In [1]: import numpy as np

In [2]: np.set_printoptions(precision=2, suppress=True, linewidth=200, legacy="1.25")

In [3]: rnd = lambda a: np.round(a, 2) + 0

In [4]: arr = np.load("w.npy")

In [5]: arr
Out[5]: 
array([[ 0.35, -8.38,  4.54],
       [ 1.76,  7.44,  3.67],
       [-4.51,  5.85, -1.27],
       [ 3.6 , -0.76,  6.41],
       [-4.65, -2.  ,  2.3 ],
       [ 0.95, -3.51,  0.64],
       [ 0.79,  1.44,  3.82],
       [ 2.97,  5.11,  5.76],
       [13.61,  0.41, -1.74],
       [ 0.08,  1.05,  0.12],
       [-6.37,  0.79, -3.32],
       [-2.43,  7.68, -8.75],
       [ 6.57, -0.95, -0.76],
       [ 5.21, -3.85, -7.56],
       [-1.16, -3.82,  3.36],
       [-2.52,  9.67,  0.27],
       [-0.92, -5.39,  4.38],
       [ 7.62, -7.8 , -3.07],
       [ 2.59, -1.85, -2.44],
       [ 5.53,  0.03, -0.63],
       [ 3.36,  5.79,  3.22],
       [-5.82,  1.23,  2.54]])

In [6]: Ac = (arr - arr.mean(axis=0)) / arr.std(axis=0)

In [7]: np.argwhere(np.abs(Ac) > 2)
Out[7]: 
array([[ 8,  0],
       [11,  2],
       [13,  2]])

In [8]: rnd(Ac.std(axis=0))
Out[8]: array([1., 1., 1.])

In [9]: c = np.linalg.lstsq(np.delete(Ac, 2, axis=1), Ac[:, 2])[0]

In [10]: rnd(c)
Out[10]: array([-0.11, -0.08])

In [11]: rnd(1 - np.var(Ac[:, 2] - np.delete(Ac, 2, axis=1) @ c))
Out[11]: 0.02

In [12]: K = np.array([[0.0, -1.0, -4.0], [-1.0, 0.0, 0.0], [-4.0, 0.0, 0.0]])

In [13]: w, evecs = np.linalg.eigh(K)

In [14]: x = np.array([1, 0, 0])

In [15]: rnd(np.linalg.eigvalsh(K[1:, 1:]))
Out[15]: array([0., 0.])

In [16]: (np.sign(evecs[:, -1].round(6)) == np.sign(evecs[0, -1].round(6))).astype(int)
Out[16]: array([1, 0, 0])

In [17]: x @ K @ x
Out[17]: 0.0

In [18]: np.abs(K).sum(axis=1).max(), rnd(np.abs(w).max())
Out[18]: (5.0, 4.12)

In [19]: rnd(evecs * np.maximum(w, 0) @ evecs.T)
Out[19]: 
array([[ 2.06, -0.5 , -2.  ],
       [-0.5 ,  0.12,  0.49],
       [-2.  ,  0.49,  1.94]])

In [20]: rnd(evecs * np.abs(w) @ evecs.T)
Out[20]: 
array([[4.12, 0.  , 0.  ],
       [0.  , 0.24, 0.97],
       [0.  , 0.97, 3.88]])
